>>> import numpy as np
>>> from numpy import linalg as LA
>>> np.set_printoptions(precision=1, suppress=True, linewidth=200, legacy="1.25")
>>> M = np.load("run4.npy")
>>> print(M)
[[ 0 -3  0  0]
 [ 0  0  0  0]
 [ 0  0  0 -3]
 [ 0  0  0  0]]
>>> Uu, sig, Vh = LA.svd(M)
>>> vecs = Vh[:(sig > 1e-8).sum()]
>>> rng = np.random.default_rng(112)
>>> vec = M[3] + -1 * M[1] + rng.integers(2) * np.eye(4)[2]
>>> print(vec)
[0. 0. 0. 0.]
>>> print(np.allclose(vecs.T @ vecs @ vec, vec))
True
>>> print(vecs.T @ vecs)
[[0. 0. 0. 0.]
 [0. 1. 0. 0.]
 [0. 0. 0. 0.]
 [0. 0. 0. 1.]]
>>> J = np.array([[6.0, 1.0, 1.0, 1.0, 1.0, 1.0, 1.0, 1.0],
...     [1.0, 6.0, 1.0, 1.0, 1.0, 1.0, 1.0, 1.0],
...     [1.0, 1.0, 6.0, 1.0, 1.0, 1.0, 1.0, 1.0],
...     [1.0, 1.0, 1.0, 6.0, 1.0, 1.0, 1.0, 1.0],
...     [1.0, 1.0, 1.0, 1.0, 6.0, 1.0, 1.0, 1.0],
...     [1.0, 1.0, 1.0, 1.0, 1.0, 6.0, 1.0, 1.0],
...     [1.0, 1.0, 1.0, 1.0, 1.0, 1.0, 6.0, 1.0],
...     [1.0, 1.0, 1.0, 1.0, 1.0, 1.0, 1.0, 6.0]])
>>> print(J)
[[6. 1. 1. 1. 1. 1. 1. 1.]
 [1. 6. 1. 1. 1. 1. 1. 1.]
 [1. 1. 6. 1. 1. 1. 1. 1.]
 [1. 1. 1. 6. 1. 1. 1. 1.]
 [1. 1. 1. 1. 6. 1. 1. 1.]
 [1. 1. 1. 1. 1. 6. 1. 1.]
 [1. 1. 1. 1. 1. 1. 6. 1.]
 [1. 1. 1. 1. 1. 1. 1. 6.]]
>>> vec = np.ones(8)
>>> for _ in range(3):
...     vec = J @ vec
...     vec /= LA.norm(vec)
...     print(round(vec @ J @ vec, 1))
... 
13.0
13.0
13.0
>>> print(round(float(LA.eigvalsh(J)[-1]), 1))
13.0
>>> print(vec)
[0.4 0.4 0.4 0.4 0.4 0.4 0.4 0.4]
>>> def softmax(z):
...     e = np.exp(z - z.max(axis=-1, keepdims=True))
...     return e / e.sum(axis=-1, keepdims=True)
... 
>>> print(softmax(J).sum(axis=1))
[1. 1. 1. 1. 1. 1. 1. 1.]
>>> scores = J @ J.T / np.sqrt(8)
>>> print(np.round(softmax(scores), 1) + 0)
[[1. 0. 0. 0. 0. 0. 0. 0.]
 [0. 1. 0. 0. 0. 0. 0. 0.]
 [0. 0. 1. 0. 0. 0. 0. 0.]
 [0. 0. 0. 1. 0. 0. 0. 0.]
 [0. 0. 0. 0. 1. 0. 0. 0.]
 [0. 0. 0. 0. 0. 1. 0. 0.]
 [0. 0. 0. 0. 0. 0. 1. 0.]
 [0. 0. 0. 0. 0. 0. 0. 1.]]
>>> print(np.round(softmax(scores + np.triu(np.full(scores.shape, -np.inf), 1)), 1) + 0)
[[1. 0. 0. 0. 0. 0. 0. 0.]
 [0. 1. 0. 0. 0. 0. 0. 0.]
 [0. 0. 1. 0. 0. 0. 0. 0.]
 [0. 0. 0. 1. 0. 0. 0. 0.]
 [0. 0. 0. 0. 1. 0. 0. 0.]
 [0. 0. 0. 0. 0. 1. 0. 0.]
 [0. 0. 0. 0. 0. 0. 1. 0.]
 [0. 0. 0. 0. 0. 0. 0. 1.]]
>>> labels = rng.permutation(8)
>>> M2 = J[:, labels] * rng.choice([-1, 1], 8)
>>> print(M2)
[[-1. -1. -1. -1.  6.  1.  1. -1.]
 [-1. -1. -1. -6.  1.  1.  1. -1.]
 [-1. -6. -1. -1.  1.  1.  1. -1.]
 [-1. -1. -6. -1.  1.  1.  1. -1.]
 [-1. -1. -1. -1.  1.  1.  1. -6.]
 [-1. -1. -1. -1.  1.  1.  6. -1.]
 [-6. -1. -1. -1.  1.  1.  1. -1.]
 [-1. -1. -1. -1.  1.  6.  1. -1.]]
>>> Uu, _, Vh = LA.svd(J.T @ M2)
>>> print(np.round(Uu @ Vh, 1) + 0)
[[ 0.  0.  0.  0.  1.  0.  0.  0.]
 [ 0.  0.  0. -1.  0.  0.  0.  0.]
 [ 0. -1.  0.  0.  0.  0.  0.  0.]
 [ 0.  0. -1.  0.  0.  0.  0.  0.]
 [ 0.  0.  0.  0.  0.  0.  0. -1.]
 [ 0.  0.  0.  0.  0.  0.  1.  0.]
 [-1.  0.  0.  0.  0.  0.  0.  0.]
 [ 0.  0.  0.  0.  0.  1.  0.  0.]]
>>> print(np.round(LA.lstsq(J, M2)[0], 1) + 0)
[[ 0.  0.  0.  0.  1.  0.  0.  0.]
 [ 0.  0.  0. -1.  0.  0.  0.  0.]
 [ 0. -1.  0.  0.  0.  0.  0.  0.]
 [ 0.  0. -1.  0.  0.  0.  0.  0.]
 [ 0.  0.  0.  0.  0.  0.  0. -1.]
 [ 0.  0.  0.  0.  0.  0.  1.  0.]
 [-1.  0.  0.  0.  0.  0.  0.  0.]
 [ 0.  0.  0.  0.  0.  1.  0.  0.]]
>>> W = np.array([[2, 3, 2, 2, 1],
...     [2, 0, 1, 2, 0],
...     [2, 2, 1, 2, 2],
...     [3, 0, 1, 0, 1],
...     [3, 0, 3, 0, 2],
...     [0, 2, 3, 0, 0],
...     [1, 3, 0, 2, 3],
...     [1, 1, 3, 2, 2]])
>>> b = np.array([-1, 2, -2, 2, 0])
>>> H = np.maximum(J @ W + b, 0)
>>> print(LA.matrix_rank(H))
5
>>> print(H)
[[23. 28. 22. 22. 16.]
 [23. 13. 17. 22. 11.]
 [23. 23. 17. 22. 21.]
 [28. 13. 17. 12. 16.]
 [28. 13. 27. 12. 21.]
 [13. 23. 27. 12. 11.]
 [18. 28. 12. 22. 26.]
 [18. 18. 27. 22. 21.]]
>>> print((H > 0).astype(int))
[[1 1 1 1 1]
 [1 1 1 1 1]
 [1 1 1 1 1]
 [1 1 1 1 1]
 [1 1 1 1 1]
 [1 1 1 1 1]
 [1 1 1 1 1]
 [1 1 1 1 1]]
>>> print((H > 0).mean(axis=0))
[1. 1. 1. 1. 1.]
>>> cent = np.array([[-2, 0], [1, -1], [-1, 1], [0, -2], [1, 0]])
>>> print((H @ cent).round(6).argmax(axis=1))
[0 0 0 1 1 0 0 0]
>>> print(H @ cent)
[[-24. -50.]
 [-39. -40.]
 [-19. -50.]
 [-44. -20.]
 [-49. -10.]
 [-19. -20.]
 [  6. -60.]
 [-24. -35.]]
>>> print(W @ cent)
[[-2 -5]
 [-5 -3]
 [-1 -5]
 [-6  1]
 [-7  3]
 [-1  1]
 [ 4 -7]
 [-2 -2]]
>>> X = np.array([[3.3, 2.0, 5.0],
...     [3.3, 1.3, 5.3],
...     [2.9, 2.0, 5.0],
...     [2.2, 1.9, 4.8],
...     [3.3, 2.4, 5.2],
...     [3.5, 2.4, 5.2],
...     [3.1, 2.0, 5.0],
...     [1.1, 5.1, 3.0],
...     [1.0, 4.6, 2.9],
...     [1.4, 4.9, 3.0],
...     [1.0, 5.1, 2.8],
...     [0.7, 5.1, 3.2],
...     [1.2, 5.0, 2.8],
...     [1.6, 5.4, 2.7]])
>>> Q, r_ = LA.qr(X)
>>> print(Q.shape, r_.shape)
(14, 3) (3, 3)
>>> print(r_)
[[ -8.8  -9.5 -15.1]
 [  0.   10.8   2.8]
 [  0.    0.   -1.9]]
>>> print(np.allclose(r_.T @ r_, X.T @ X))
True
